% python3 -q
>>> import numpy as np
>>> np.set_printoptions(suppress=True, linewidth=200)
>>> J = np.load("mat.npy")
>>> print(J)
[[  0   0   0   0   0   0   0   0   0   0]
 [ -5  -4   0  -1  -1   0  -2   1  -1   0]
 [ -3   2   0  -2   3  -1   2   2   1   0]
 [ -1   5   0  -1   0  -4  -1   4   3   0]
 [ -3   5   2   0   6   1   3   8  -2   3]
 [ -3   0   5  -4   7  -6   0  -5  -8   0]
 [ -8  -2   0  -7   0  -4  -3   3  -2  -1]
 [  0   4  -1   3   2  -1  -4   3   0   0]
 [  0   0   0   2   0   2   2   3   0   1]
 [ -6  -1   6  -4  -2  -3  -2   4  -4   6]
 [ -3   5   2   0   6   1   3   8  -2   3]
 [  1  -5   0  -3   1  -2  -1  -2  -3  -4]
 [ -4  -4  -6   0   2   1  -3  -4   0  -5]
 [  0   0   0   0   0   0   0   0   0   0]
 [ -2  -2  -3   2   2   2   0  -2   1  -2]
 [ -5   0  -1  -2  -1  -4  -9   4  -3  -1]
 [ -5   0  -3   2   5   3   4   3   2  -1]
 [-11   0  -1  -1   7  -1   2   3  -4  -1]
 [ -8   0   5  -4   3  -3  -5   2  -6   5]
 [ -4   3   0   0   0  -6  -2  -3  -1   0]
 [ -3   2   0   0   3   1   4   5   1   1]
 [ -2  -2  -3   2   2   2   0  -2   1  -2]
 [  3  -3   3  -3   1  -3   0  -3  -2  -2]
 [ -3   1   3  -1   1  -1   0   1  -2   4]
 [  0   0   0   0   0   0   0   0   0   0]
 [ -3  -4   9  -7  -1  -6  -2   1  -6   4]
 [ -5   0  -4   0   5  -1  -1  -2  -5  -4]
 [ -6   0   2  -1   2  -2   0   3  -6   1]
 [ -2  -3   0  -3   6  -2   2  -3   0  -4]
 [  0   0   0   2   0   2   2   3   0   1]]
>>> print(round(np.linalg.norm(J[25], 1), 2), round(float(np.linalg.norm(J[25], np.inf)), 2))
43.0 9.0
>>> print(J[25] @ J[18])
180
>>> Ac = J - J.mean(axis=0)
>>> U, sigma, Vh = np.linalg.svd(Ac, full_matrices=False)
>>> print(round((sigma ** 2).sum() ** 2 / (sigma ** 4).sum(), 2))
4.67
>>> print(np.round(Ac.mean(axis=0), 2) + 0)
[0. 0. 0. 0. 0. 0. 0. 0. 0. 0.]
>>> print(np.searchsorted(np.cumsum(sigma ** 2) / (sigma ** 2).sum(), 0.9) + 1)
5
>>> print(np.abs(Vh[0]).argmax())
2
>>> print((np.sign(U[:, 0]) == np.sign(U[0, 0])).astype(int))
[1 0 1 1 1 0 0 1 1 0 1 1 1 1 1 0 1 0 0 0 1 1 0 0 1 0 1 0 1 1]
>>> print(sigma.round(2))
[27.17 24.19 18.19 16.12 12.61  9.69  8.15  5.25  3.18  0.68]
>>> print(np.linalg.matrix_rank(Ac))
10
>>> print(np.abs(U[:, 0]).argmax())
25
